$ python -q
>>> import numpy as np
>>> np.set_printoptions(suppress=True, linewidth=140)
>>> M = np.loadtxt("layer14.csv", delimiter=",")
>>> M
array([[113.,  91.,  22.,  -6.,  71.],
       [ 91.,  74.,  17., -12.,  52.],
       [ 22.,  17.,   5.,   6.,  19.],
       [ -6., -12.,   6.,  72.,  48.],
       [ 71.,  52.,  19.,  48.,  82.]])
>>> rng = np.random.default_rng(69)
>>> z = rng.permutation(5)
>>> z
array([0, 1, 4, 3, 2])
>>> A2 = M[z][:, z]
>>> np.allclose(A2, M)
False
>>> C2 = M.T @ M
>>> C2
array([[26611., 21155.,  5456.,  1338., 18707.],
       [21155., 16894.,  4261.,   300., 14320.],
       [ 5456.,  4261.,  1195.,  1038.,  4387.],
       [ 1338.,   300.,  1038.,  7704.,  6456.],
       [18707., 14320.,  4387.,  6456., 17134.]])
>>> np.diag(C2)
array([26611., 16894.,  1195.,  7704., 17134.])
>>> np.round(np.linalg.svd(M, compute_uv=False) ** 2, 3) + 0
array([58840.258, 10697.742,     0.   ,     0.   ,     0.   ])
>>> np.linalg.matrix_rank(C2)
np.int64(2)
>>> left, s, Vh = np.linalg.svd(C2)
>>> np.argmax(s[:-1] / (s[1:] + 1e-6)) + 1
np.int64(2)
>>> s.round(3) + 0
array([58840.258, 10697.742,     0.   ,     0.   ,     0.   ])
>>> A2 = left[:, :2] @ np.diag(s[:2]) @ Vh[:2]
>>> A2.round(3)
array([[26611., 21155.,  5456.,  1338., 18707.],
       [21155., 16894.,  4261.,   300., 14320.],
       [ 5456.,  4261.,  1195.,  1038.,  4387.],
       [ 1338.,   300.,  1038.,  7704.,  6456.],
       [18707., 14320.,  4387.,  6456., 17134.]])
>>> np.round(np.linalg.norm(C2 - A2) / np.linalg.norm(C2), 3)
np.float64(0.0)
>>> np.linalg.matrix_rank(C2, rtol=0.05)
np.int64(2)
>>> P = np.triu(np.array([[0, -2, -2, -2, -2],
...     [2, 0, -2, 1, -1],
...     [1, -1, 0, -1, 1],
...     [2, 2, 1, 1, 0],
...     [1, -2, -1, 1, 1]]), 1) + np.eye(5)
>>> A2 = P @ M @ np.linalg.inv(P)
>>> round(float(np.linalg.det(A2)), 3)
-0.0
>>> np.round(np.poly(A2), 3) + 0
array([    1.,  -346., 25089.,     0.,     0.,     0.])
>>> left, s, Vh = np.linalg.svd(M)
>>> vecs = Vh[:(s > 1e-8).sum()]
>>> x0 = M[1] + 3 * M[4] + rng.integers(2) * np.eye(5)[2]
>>> x0
array([304., 230.,  75., 132., 298.])
>>> np.allclose(vecs.T @ vecs @ x0, x0)
False
>>> np.round(np.diag(vecs.T @ vecs), 3)
array([0.498, 0.347, 0.021, 0.686, 0.448])
>>> np.round(vecs.T @ vecs, 3)
array([[ 0.498,  0.412,  0.086, -0.136,  0.234],
       [ 0.412,  0.347,  0.065, -0.177,  0.146],
       [ 0.086,  0.065,  0.021,  0.041,  0.087],
       [-0.136, -0.177,  0.041,  0.686,  0.405],
       [ 0.234,  0.146,  0.087,  0.405,  0.448]])
>>> np.linalg.matrix_rank(np.vstack([M, x0]))
np.int64(3)
>>> K = np.diag(5 * np.array([2, 0, 1])) + np.array([[1, 1, 0], [2, -1, 2], [-1, -2, 0]])
>>> K
array([[11,  1,  0],
       [ 2, -1,  2],
       [-1, -2,  5]])
>>> f = np.array([-1, -2, -1])
>>> A2 = K + np.outer(f, np.eye(3)[2])
>>> A2
array([[11.,  1., -1.],
       [ 2., -1.,  0.],
       [-1., -2.,  4.]])
>>> np.round(np.linalg.det(A2) / np.linalg.det(K), 3), np.round(1 + np.linalg.solve(K, f)[2], 3)
(np.float64(2.043), np.float64(2.043))
>>> evals, vecs = np.linalg.eigh(M)
>>> x0 = np.array([-1, 8, -2, 6, -8])
>>> np.round(np.linalg.eigvalsh(M[1:, 1:]), 3) + 0
array([  0.   ,   0.   ,  85.351, 147.649])
>>> round(float(x0 @ M @ x0 / (x0 @ x0)), 3), np.round(evals[0], 3), np.round(evals[-1], 3)
(0.314, np.float64(-0.0), np.float64(242.57))
>>> x0 @ M @ x0
np.float64(53.0)
>>> np.abs(M).sum(axis=1).max(), round(float(np.abs(evals).max()), 3)
(np.float64(303.0), 242.57)
>>> P = np.triu(np.array([[2, 1, 1], [3, 1, 2], [1, 1, 3]]), 1) + np.eye(3)
>>> A2 = P @ K @ np.linalg.inv(P)
>>> np.trace(A2), np.trace(K)
(np.float64(15.0), np.int64(15))
>>> round(float(np.linalg.det(A2)), 3)
-23.0
>>> np.round(np.poly(A2), 3)
array([  1., -15.,  41.,  23.])
>>> np.linalg.matrix_rank(A2)
np.int64(3)
>>> feats = np.load("w.npy")
>>> feats
array([[1.   , 0.   , 0.   , 0.   ],
       [0.5  , 0.5  , 0.   , 0.   ],
       [0.333, 0.   , 0.667, 0.   ],
       [0.   , 0.   , 0.   , 1.   ]])
>>> np.round(np.linalg.matrix_power(feats, 2), 3)
array([[1.   , 0.   , 0.   , 0.   ],
       [0.75 , 0.25 , 0.   , 0.   ],
       [0.555, 0.   , 0.445, 0.   ],
       [0.   , 0.   , 0.   , 1.   ]])
>>> np.round(np.linalg.matrix_power(feats, 100), 3) + 0
array([[1., 0., 0., 0.],
       [1., 0., 0., 0.],
       [1., 0., 0., 0.],
       [0., 0., 0., 1.]])
>>> feats @ np.ones(4)
array([1., 1., 1., 1.])
>>> pr = np.eye(4)[2]
>>> for _ in range(4):
...     pr = pr @ feats
...     print(pr.round(3))
... 
[0.333 0.    0.667 0.   ]
[0.555 0.    0.445 0.   ]
[0.703 0.    0.297 0.   ]
[0.802 0.    0.198 0.   ]
>>> np.round(np.sort(np.linalg.eigvals(feats).real), 3)
array([0.5  , 0.667, 1.   , 1.   ])
>>> np.round(feats @ feats, 3)
array([[1.   , 0.   , 0.   , 0.   ],
       [0.75 , 0.25 , 0.   , 0.   ],
       [0.555, 0.   , 0.445, 0.   ],
       [0.   , 0.   , 0.   , 1.   ]])
>>> np.flatnonzero(np.linalg.matrix_power((feats != 0) + (feats.T != 0) + np.eye(4), 4)[1])
array([0, 1, 2])
>>> (feats != 0).astype(int)
array([[1, 0, 0, 0],
       [1, 1, 0, 0],
       [1, 0, 1, 0],
       [0, 0, 0, 1]])
